$ ipython --no-banner

In [1]: import numpy as np

In [2]: import numpy.linalg as la

In [3]: np.set_printoptions(suppress=True, linewidth=200)

In [4]: def tidy(a):
   ...:     return np.round(a, 2) + 0
   ...: 

In [5]: Q, _ = la.qr(np.array([[-0.5, 0.3, -0.4, 2.0],
   ...:     [-0.6, 1.4, -0.5, -0.7],
   ...:     [0.3, -2.0, -0.4, 2.2],
   ...:     [-0.4, 0.2, -1.5, -0.1]]))

In [6]: vecs, _ = la.qr(np.array([[-1.6, -1.4, 0.4, -0.2],
   ...:     [0.9, -0.1, 1.5, -1.5],
   ...:     [-0.2, -0.4, 0.2, -1.4],
   ...:     [-0.6, -2.2, 1.5, 0.2]]))

In [7]: s = 3 * 0.5 ** np.arange(4)

In [8]: W0 = Q[:, :4] * s @ vecs[:4]

In [9]: print(tidy(W0))
[[ 1.71 -0.2  -0.39  0.32]
 [ 1.42 -0.24 -1.35 -0.01]
 [-0.26 -0.71  1.41  0.07]
 [ 1.27 -0.31 -0.35 -0.69]]

In [10]: vec = np.array([-1, -3, 3, 1])

In [11]: tidy(W0 * vec)
Out[11]: 
array([[-1.71,  0.59, -1.16,  0.32],
       [-1.42,  0.72, -4.04, -0.01],
       [ 0.26,  2.12,  4.22,  0.07],
       [-1.27,  0.94, -1.04, -0.69]])

In [12]: tidy(W0 @ vec)
Out[12]: array([-1.96, -4.75,  6.68, -2.05])

In [13]: tidy(W0 @ np.eye(4)[1])
Out[13]: array([-0.2 , -0.24, -0.71, -0.31])

In [14]: tidy(np.einsum("ij,j->i", W0, vec))
Out[14]: array([-1.96, -4.75,  6.68, -2.05])

In [15]: tidy((W0 * vec).sum(axis=1))
Out[15]: array([-1.96, -4.75,  6.68, -2.05])

In [16]: tidy(W0 @ (2 * vec))
Out[16]: array([-3.91, -9.5 , 13.36, -4.1 ])

In [17]: (W0 @ vec).argmax()
Out[17]: np.int64(2)

In [18]: rng = np.random.default_rng(89076)

In [19]: lab = rng.permutation(4)

In [20]: lab
Out[20]: array([1, 2, 3, 0])

In [21]: B = W0[lab][:, lab]

In [22]: tidy(np.diag(B))
Out[22]: array([-0.24,  1.41, -0.69,  1.71])

In [23]: print(tidy(np.sort(np.abs(la.eigvals(B)))))
[0.46 0.91 1.37 2.19]

In [24]: print(tidy(np.trace(B)))
2.19

In [25]: tidy(B)
Out[25]: 
array([[-0.24, -1.35, -0.01,  1.42],
       [-0.71,  1.41,  0.07, -0.26],
       [-0.31, -0.35, -0.69,  1.27],
       [-0.2 , -0.39,  0.32,  1.71]])

In [26]: Q = W0.astype(float).copy()

In [27]: for j in range(4):
    ...:     Q[:, j] -= Q[:, :j] @ (Q[:, :j].T @ Q[:, j])
    ...:     Q[:, j] /= la.norm(Q[:, j])
    ...: 

In [28]: tidy(Q.T @ W0)
Out[28]: 
array([[ 2.57, -0.35, -1.31, -0.14],
       [ 0.  ,  0.76, -1.24,  0.07],
       [ 0.  ,  0.  ,  0.89,  0.15],
       [ 0.  ,  0.  ,  0.  ,  0.73]])

In [29]: tidy(np.einsum("ii->", W0))
Out[29]: np.float64(2.19)

In [30]: mat = np.load("mat.npy")

In [31]: print(mat)
[[1 0]
 [0 2]]

In [32]: # symmetric

In [33]: vals, vecs = la.eigh(mat)

In [34]: vals
Out[34]: array([1., 2.])

In [35]: vals.sum(), np.trace(mat)
Out[35]: (np.float64(3.0), np.int64(3))

In [36]: tidy(la.svd(mat, compute_uv=False))
Out[36]: array([2., 1.])

In [37]: (vals > 1e-8).sum(), (vals < -1e-8).sum()
Out[37]: (np.int64(2), np.int64(0))

In [38]: tidy(la.eigvalsh(mat @ mat))
Out[38]: array([1., 4.])

In [39]: tidy(la.eigvalsh(mat + 4 * np.eye(2)))
Out[39]: array([5., 6.])

In [40]: vals, vecs = la.eig(mat)

In [41]: tidy(np.sort(la.eigvals(la.inv(mat))))
Out[41]: array([0.5, 1. ])

In [42]: tidy(np.sort(la.eigvals(mat @ mat)))
Out[42]: array([1., 4.])

In [43]: np.prod(vals)
Out[43]: np.float64(2.0)

In [44]: mat @ vecs[:, 0] - vals[0] * vecs[:, 0]
Out[44]: array([0., 0.])

In [45]: B = mat / np.sqrt((mat ** 2).mean(axis=1, keepdims=True))

In [46]: tidy(la.norm(B, axis=1))
Out[46]: array([1.41, 1.41])

In [47]: B = np.array([[2, -1, -1], [2, 0, 1]])

In [48]: C = np.kron(B, mat)

In [49]: C
Out[49]: 
array([[ 2,  0, -1,  0, -1,  0],
       [ 0,  4,  0, -2,  0, -2],
       [ 2,  0,  0,  0,  1,  0],
       [ 0,  4,  0,  0,  0,  2]])

In [50]: arr = np.array([[1, 0, 0, 0], [-1, 1, 0, 0], [-2, -2, 1, 0], [1, 1, -2, 1]])

In [51]: # triangular, det is the product of the diagonal

In [52]: vals, vecs = la.eig(arr)

In [53]: arr @ vecs[:, 0] - vals[0] * vecs[:, 0]
Out[53]: array([0., 0., 0., 0.])

In [54]: print(tidy(np.sort(la.eigvals(arr @ arr))))
[1. 1. 1. 1.]

In [55]: vals
Out[55]: array([1., 1., 1., 1.])

In [56]: tidy(np.sort(la.eigvals(la.inv(arr))))
Out[56]: array([1., 1., 1., 1.])
